$ python -q
>>> import numpy as np
>>> import numpy.linalg as la
>>> np.set_printoptions(suppress=True, linewidth=100)
>>> X = 0.9 ** np.abs(np.subtract.outer(np.arange(8), np.arange(8)))
>>> X.round(2)
array([[1.  , 0.9 , 0.81, 0.73, 0.66, 0.59, 0.53, 0.48],
       [0.9 , 1.  , 0.9 , 0.81, 0.73, 0.66, 0.59, 0.53],
       [0.81, 0.9 , 1.  , 0.9 , 0.81, 0.73, 0.66, 0.59],
       [0.73, 0.81, 0.9 , 1.  , 0.9 , 0.81, 0.73, 0.66],
       [0.66, 0.73, 0.81, 0.9 , 1.  , 0.9 , 0.81, 0.73],
       [0.59, 0.66, 0.73, 0.81, 0.9 , 1.  , 0.9 , 0.81],
       [0.53, 0.59, 0.66, 0.73, 0.81, 0.9 , 1.  , 0.9 ],
       [0.48, 0.53, 0.59, 0.66, 0.73, 0.81, 0.9 , 1.  ]])
>>> # equal to its transpose
>>> Lm = la.cholesky(X)
>>> np.round(np.diag(Lm) ** 2, 2)
array([1.  , 0.19, 0.19, 0.19, 0.19, 0.19, 0.19, 0.19])
>>> round(np.prod(np.diag(Lm)) ** 2, 2), round(float(la.det(X)), 2)
(np.float64(0.0), 0.0)
>>> np.round(X / np.sqrt(np.outer(np.diag(X), np.diag(X))), 2)
array([[1.  , 0.9 , 0.81, 0.73, 0.66, 0.59, 0.53, 0.48],
       [0.9 , 1.  , 0.9 , 0.81, 0.73, 0.66, 0.59, 0.53],
       [0.81, 0.9 , 1.  , 0.9 , 0.81, 0.73, 0.66, 0.59],
       [0.73, 0.81, 0.9 , 1.  , 0.9 , 0.81, 0.73, 0.66],
       [0.66, 0.73, 0.81, 0.9 , 1.  , 0.9 , 0.81, 0.73],
       [0.59, 0.66, 0.73, 0.81, 0.9 , 1.  , 0.9 , 0.81],
       [0.53, 0.59, 0.66, 0.73, 0.81, 0.9 , 1.  , 0.9 ],
       [0.48, 0.53, 0.59, 0.66, 0.73, 0.81, 0.9 , 1.  ]])
>>> Q, r_ = la.qr(X)
>>> np.allclose(r_.T @ r_, X.T @ X)
True
>>> np.trace(Q @ Q.T)
np.float64(8.0)
>>> Q.shape, r_.shape
((8, 8), (8, 8))
>>> W0 = np.load("block14.npy")
>>> W0.round(2)
array([[ 1.  ,  0.  ,  0.  ,  0.  ,  0.  ,  0.  ,  0.  ,  0.  ,  0.  ],
       [ 0.  ,  0.97,  0.  ,  0.  ,  0.  ,  0.  ,  0.  , -0.26,  0.  ],
       [ 0.  ,  0.  ,  1.  ,  0.  ,  0.  ,  0.  ,  0.  ,  0.  ,  0.  ],
       [ 0.  ,  0.  ,  0.  ,  1.  ,  0.  ,  0.  ,  0.  ,  0.  ,  0.  ],
       [ 0.  ,  0.  ,  0.  ,  0.  ,  1.  ,  0.  ,  0.  ,  0.  ,  0.  ],
       [ 0.  ,  0.  ,  0.  ,  0.  ,  0.  ,  1.  ,  0.  ,  0.  ,  0.  ],
       [ 0.  ,  0.  ,  0.  ,  0.  ,  0.  ,  0.  ,  1.  ,  0.  ,  0.  ],
       [ 0.  ,  0.26,  0.  ,  0.  ,  0.  ,  0.  ,  0.  ,  0.97,  0.  ],
       [ 0.  ,  0.  ,  0.  ,  0.  ,  0.  ,  0.  ,  0.  ,  0.  ,  1.  ]])
>>> out = la.inv(W0)
>>> np.allclose(out, W0.T)
True
>>> np.round(la.det(W0) * out, 2)
array([[ 1.  ,  0.  ,  0.  ,  0.  ,  0.  ,  0.  ,  0.  ,  0.  ,  0.  ],
       [ 0.  ,  0.97,  0.  ,  0.  ,  0.  ,  0.  ,  0.  ,  0.26,  0.  ],
       [ 0.  ,  0.  ,  1.  ,  0.  ,  0.  ,  0.  ,  0.  ,  0.  ,  0.  ],
       [ 0.  ,  0.  ,  0.  ,  1.  ,  0.  ,  0.  ,  0.  ,  0.  ,  0.  ],
       [ 0.  ,  0.  ,  0.  ,  0.  ,  1.  ,  0.  ,  0.  ,  0.  ,  0.  ],
       [ 0.  ,  0.  ,  0.  ,  0.  ,  0.  ,  1.  ,  0.  ,  0.  ,  0.  ],
       [ 0.  ,  0.  ,  0.  ,  0.  ,  0.  ,  0.  ,  1.  ,  0.  ,  0.  ],
       [ 0.  , -0.26,  0.  ,  0.  ,  0.  ,  0.  ,  0.  ,  0.97,  0.  ],
       [ 0.  ,  0.  ,  0.  ,  0.  ,  0.  ,  0.  ,  0.  ,  0.  ,  1.  ]])
>>> round(float(la.cond(W0)), 2)
1.0
>>> vec = np.array([-2, 2, -1, 0, 1, 0, 1, 1, 0])
>>> np.round(la.inv(W0), 2)
array([[ 1.  ,  0.  ,  0.  ,  0.  ,  0.  ,  0.  ,  0.  ,  0.  ,  0.  ],
       [ 0.  ,  0.97,  0.  ,  0.  ,  0.  ,  0.  ,  0.  ,  0.26,  0.  ],
       [ 0.  ,  0.  ,  1.  ,  0.  ,  0.  ,  0.  ,  0.  ,  0.  ,  0.  ],
       [ 0.  ,  0.  ,  0.  ,  1.  ,  0.  ,  0.  ,  0.  ,  0.  ,  0.  ],
       [ 0.  ,  0.  ,  0.  ,  0.  ,  1.  ,  0.  ,  0.  ,  0.  ,  0.  ],
       [ 0.  ,  0.  ,  0.  ,  0.  ,  0.  ,  1.  ,  0.  ,  0.  ,  0.  ],
       [ 0.  ,  0.  ,  0.  ,  0.  ,  0.  ,  0.  ,  1.  ,  0.  ,  0.  ],
       [ 0.  , -0.26,  0.  ,  0.  ,  0.  ,  0.  ,  0.  ,  0.97,  0.  ],
       [ 0.  ,  0.  ,  0.  ,  0.  ,  0.  ,  0.  ,  0.  ,  0.  ,  1.  ]])
>>> np.round(np.sort(np.abs(np.degrees(np.angle(la.eigvals(W0))))), 2)
array([ 0.,  0.,  0.,  0.,  0.,  0.,  0., 15., 15.])
>>> K = np.load("layer13.npy")
>>> K
array([[-2.,  1.,  1.,  1.,  1.,  1.,  1.,  1.,  1.,  1.,  1.,  1.,  1.],
       [ 1., -2.,  1.,  1.,  1.,  1.,  1.,  1.,  1.,  1.,  1.,  1.,  1.],
       [ 1.,  1., -2.,  1.,  1.,  1.,  1.,  1.,  1.,  1.,  1.,  1.,  1.],
       [ 1.,  1.,  1., -2.,  1.,  1.,  1.,  1.,  1.,  1.,  1.,  1.,  1.],
       [ 1.,  1.,  1.,  1., -2.,  1.,  1.,  1.,  1.,  1.,  1.,  1.,  1.],
       [ 1.,  1.,  1.,  1.,  1., -2.,  1.,  1.,  1.,  1.,  1.,  1.,  1.],
       [ 1.,  1.,  1.,  1.,  1.,  1., -2.,  1.,  1.,  1.,  1.,  1.,  1.],
       [ 1.,  1.,  1.,  1.,  1.,  1.,  1., -2.,  1.,  1.,  1.,  1.,  1.],
       [ 1.,  1.,  1.,  1.,  1.,  1.,  1.,  1., -2.,  1.,  1.,  1.,  1.],
       [ 1.,  1.,  1.,  1.,  1.,  1.,  1.,  1.,  1., -2.,  1.,  1.,  1.],
       [ 1.,  1.,  1.,  1.,  1.,  1.,  1.,  1.,  1.,  1., -2.,  1.,  1.],
       [ 1.,  1.,  1.,  1.,  1.,  1.,  1.,  1.,  1.,  1.,  1., -2.,  1.],
       [ 1.,  1.,  1.,  1.,  1.,  1.,  1.,  1.,  1.,  1.,  1.,  1., -2.]])
>>> np.all(la.eigvalsh(K) > 0)
np.False_
>>> Q, r_ = la.qr(K)
>>> Q.shape, r_.shape
((13, 13), (13, 13))
>>> np.round(np.abs(np.diag(r_)), 2)
array([4.  , 3.6 , 3.43, 3.33, 3.27, 3.23, 3.2 , 3.18, 3.16, 3.14, 3.13, 3.12, 3.11])
>>> np.allclose(r_.T @ r_, K.T @ K)
True
>>> abs(r_[0, 0]), round(la.norm(K[:, 0]), 2)
(np.float64(4.0), np.float64(4.0))
>>> round(np.trace(Q @ Q.T), 2)
np.float64(13.0)
>>> rng = np.random.default_rng(50388)
>>> E = np.triu(rng.random((13, 13)) < 0.2, 1).astype(int)
>>> E = E + E.T
>>> E
array([[0, 0, 1, 0, 0, 0, 1, 0, 0, 1, 0, 0, 0],
       [0, 0, 1, 0, 0, 1, 0, 1, 1, 0, 0, 0, 1],
       [1, 1, 0, 1, 0, 0, 1, 0, 0, 0, 1, 1, 0],
       [0, 0, 1, 0, 0, 0, 0, 0, 0, 0, 0, 0, 0],
       [0, 0, 0, 0, 0, 0, 0, 0, 0, 0, 0, 0, 0],
       [0, 1, 0, 0, 0, 0, 0, 0, 1, 0, 0, 0, 0],
       [1, 0, 1, 0, 0, 0, 0, 0, 0, 0, 0, 0, 0],
       [0, 1, 0, 0, 0, 0, 0, 0, 0, 0, 0, 0, 1],
       [0, 1, 0, 0, 0, 1, 0, 0, 0, 0, 0, 0, 0],
       [1, 0, 0, 0, 0, 0, 0, 0, 0, 0, 1, 0, 1],
       [0, 0, 1, 0, 0, 0, 0, 0, 0, 1, 0, 1, 0],
       [0, 0, 1, 0, 0, 0, 0, 0, 0, 0, 1, 0, 0],
       [0, 1, 0, 0, 0, 0, 0, 1, 0, 1, 0, 0, 0]])
>>> np.abs(np.diag(la.qr(E)[1])) > 1e-9
array([ True,  True,  True,  True, False,  True,  True,  True,  True,  True,  True,  True,  True])
>>> la.lstsq(E[:-1].T, E[-1])[2]
np.int32(11)
>>> np.allclose(E @ E.T, E.T @ E)
True
>>> np.allclose(E, E.T)
True
>>> M = np.load("mat.npy")
>>> M
array([[ 2.22,  0.69, -1.15, -0.71],
       [ 2.1 ,  0.3 , -1.1 , -0.7 ],
       [ 0.2 ,  0.9 ,  1.8 , -0.7 ],
       [-1.1 ,  0.3 ,  2.6 , -0.2 ],
       [ 0.  ,  0.6 ,  1.  , -0.6 ],
       [ 0.7 ,  0.2 ,  0.7 , -1.5 ],
       [ 1.1 ,  0.9 , -1.8 ,  2.7 ],
       [-0.4 , -1.1 ,  0.  , -0.1 ],
       [-1.3 , -0.2 ,  0.3 , -1.1 ],
       [-0.8 ,  0.8 , -0.6 ,  1.4 ]])
>>> Xs = M - M.mean(axis=0)
>>> vecs = la.svd(Xs)[2][:3]
>>> out = Xs - Xs @ vecs.T @ vecs
>>> np.round(np.diag(vecs.T @ vecs), 2)
array([0.83, 0.45, 0.86, 0.87])
>>> la.norm(out, axis=1).round(6).argmax()
np.int64(7)
>>> w, vecs = la.eigh(X)
>>> np.round(la.svd(X, compute_uv=False), 2)
array([6.2 , 1.01, 0.33, 0.16, 0.1 , 0.08, 0.06, 0.05])
>>> np.round(vecs.T @ vecs, 2) + 0
array([[1., 0., 0., 0., 0., 0., 0., 0.],
       [0., 1., 0., 0., 0., 0., 0., 0.],
       [0., 0., 1., 0., 0., 0., 0., 0.],
       [0., 0., 0., 1., 0., 0., 0., 0.],
       [0., 0., 0., 0., 1., 0., 0., 0.],
       [0., 0., 0., 0., 0., 1., 0., 0.],
       [0., 0., 0., 0., 0., 0., 1., 0.],
       [0., 0., 0., 0., 0., 0., 0., 1.]])
>>> (w > 1e-8).sum(), (w < -1e-8).sum()
(np.int64(8), np.int64(0))
>>> np.abs(vecs[:, -1]).round(6).argmax()
np.int64(3)
>>> round(w.sum(), 2), np.trace(X)
(np.float64(8.0), np.float64(8.0))
>>> arr = np.array([[-2, 0, 0, 0, 0, 0],
...     [0, 2, 0, 0, 0, 0],
...     [0, 0, 0, 0, 1, 0],
...     [0, 0, 0, 3, 0, 0],
...     [0, 0, 0, 0, 0, 1],
...     [0, 0, 2, 0, 0, 0]])
>>> arr
array([[-2,  0,  0,  0,  0,  0],
       [ 0,  2,  0,  0,  0,  0],
       [ 0,  0,  0,  0,  1,  0],
       [ 0,  0,  0,  3,  0,  0],
       [ 0,  0,  0,  0,  0,  1],
       [ 0,  0,  2,  0,  0,  0]])
>>> # splits into 4 blocks
>>> arr[:, 1] @ arr[:, 3]
np.int64(0)
>>> def softmax(z):
...     e = np.exp(z - z.max(axis=-1, keepdims=True))
...     return e / e.sum(axis=-1, keepdims=True)
... 
>>> np.round(softmax(arr[0] + 5), 2)
array([0.03, 0.19, 0.19, 0.19, 0.19, 0.19])
>>> np.round(softmax(10 * arr[0]), 2) + 0
array([0. , 0.2, 0.2, 0.2, 0.2, 0.2])
>>> np.round(softmax(arr[0]), 2)
array([0.03, 0.19, 0.19, 0.19, 0.19, 0.19])
>>> S = arr @ arr.T / np.sqrt(6)
>>> softmax(S).round(6).argmax(axis=1)
array([0, 1, 2, 3, 4, 5])
>>> np.round(softmax(S + np.triu(np.full(S.shape, -np.inf), 1)), 2)
array([[1.  , 0.  , 0.  , 0.  , 0.  , 0.  ],
       [0.16, 0.84, 0.  , 0.  , 0.  , 0.  ],
       [0.29, 0.29, 0.43, 0.  , 0.  , 0.  ],
       [0.02, 0.02, 0.02, 0.93, 0.  , 0.  ],
       [0.18, 0.18, 0.18, 0.18, 0.27, 0.  ],
       [0.1 , 0.1 , 0.1 , 0.1 , 0.1 , 0.51]])
>>> np.round(softmax(S)[0] @ arr, 2)
array([-1.01,  0.2 ,  0.2 ,  0.3 ,  0.1 ,  0.1 ])
>>> lab = rng.permutation(6)
>>> lab
array([5, 2, 1, 0, 3, 4])
>>> out = arr[lab][:, lab]
>>> np.round(la.det(out), 2), np.round(la.det(arr[lab]), 2)
(np.float64(-24.0), np.float64(-24.0))
>>> np.trace(out)
np.int64(3)
>>> out
array([[ 0,  2,  0,  0,  0,  0],
       [ 0,  0,  0,  0,  0,  1],
       [ 0,  0,  2,  0,  0,  0],
       [ 0,  0,  0, -2,  0,  0],
       [ 0,  0,  0,  0,  3,  0],
       [ 1,  0,  0,  0,  0,  0]])
>>> np.allclose(out, arr)
False
>>> np.diag(out)
array([ 0,  0,  2, -2,  3,  0])
>>> feats = np.load("data.npy")
>>> feats
array([[0, 1, 0, 1],
       [1, 0, 0, 1],
       [0, 0, 0, 0],
       [1, 1, 0, 0]])
>>> # 2 groups of indices that never mix
>>> Xs = (M - M.mean(axis=0)) / M.std(axis=0)
>>> np.argwhere(np.abs(Xs) > 2)
array([[6, 3],
       [7, 1]])
>>> coef = la.lstsq(np.delete(Xs, 0, axis=1), Xs[:, 0])[0]
>>> np.abs(coef).argmax()
np.int64(1)
>>> coef.round(2)
array([ 0.44, -0.82, -0.56])
>>> np.round(1 - np.var(Xs[:, 0] - np.delete(Xs, 0, axis=1) @ coef), 2)
np.float64(0.64)
>>> A = np.loadtxt("w.csv", delimiter=",")
>>> A
array([[10., 10.,  5.,  0.,  0.,  0.],
       [10., 10.,  5.,  0.,  0.,  0.],
       [10.,  0.,  5.,  0.,  0.,  0.],
       [ 2.,  2.,  1.,  8.,  8.,  4.],
       [ 2.,  2.,  1.,  8.,  8.,  4.],
       [ 2.,  0.,  1.,  8.,  0.,  4.]])
>>> # row 1 repeats row 0
>>> np.round(A @ la.pinv(A) @ A, 2) + 0
array([[10., 10.,  5.,  0.,  0.,  0.],
       [10., 10.,  5.,  0.,  0.,  0.],
       [10.,  0.,  5.,  0.,  0.,  0.],
       [ 2.,  2.,  1.,  8.,  8.,  4.],
       [ 2.,  2.,  1.,  8.,  8.,  4.],
       [ 2.,  0.,  1.,  8.,  0.,  4.]])
>>> la.lstsq(A[:-1].T, A[-1])[2]
np.int32(3)
